In [1]: import numpy as np

In [2]: np.set_printoptions(suppress=True, linewidth=160)

In [3]: tidy = lambda a: np.round(a, 3) + 0

In [4]: arr = np.load("mat.npy")

In [5]: arr
Out[5]: 
array([[101,  71,  55,  46,  91],
       [ 71, 103,  43,  50,  79],
       [ 55,  43,  80,  15,  83],
       [ 46,  50,  15,  59,  65],
       [ 91,  79,  83,  65, 148]])

In [6]: # equal to its transpose

In [7]: ev, evecs = np.linalg.eigh(arr)

In [8]: tidy(np.abs(evecs[:, -1]))
Out[8]: array([0.469, 0.44 , 0.36 , 0.297, 0.607])

In [9]: np.abs(evecs[:, -1]).round(6).argmax()
Out[9]: np.int64(4)

In [10]: tidy(np.linalg.eigvalsh(arr @ arr))
Out[10]: array([    36.557,    749.717,   1444.775,   3959.983, 127187.969])

In [11]: np.kron(np.eye(2, dtype=int), arr)
Out[11]: 
array([[101,  71,  55,  46,  91,   0,   0,   0,   0,   0],
       [ 71, 103,  43,  50,  79,   0,   0,   0,   0,   0],
       [ 55,  43,  80,  15,  83,   0,   0,   0,   0,   0],
       [ 46,  50,  15,  59,  65,   0,   0,   0,   0,   0],
       [ 91,  79,  83,  65, 148,   0,   0,   0,   0,   0],
       [  0,   0,   0,   0,   0, 101,  71,  55,  46,  91],
       [  0,   0,   0,   0,   0,  71, 103,  43,  50,  79],
       [  0,   0,   0,   0,   0,  55,  43,  80,  15,  83],
       [  0,   0,   0,   0,   0,  46,  50,  15,  59,  65],
       [  0,   0,   0,   0,   0,  91,  79,  83,  65, 148]])

In [12]: np.einsum("ii->", arr)
Out[12]: np.int64(491)
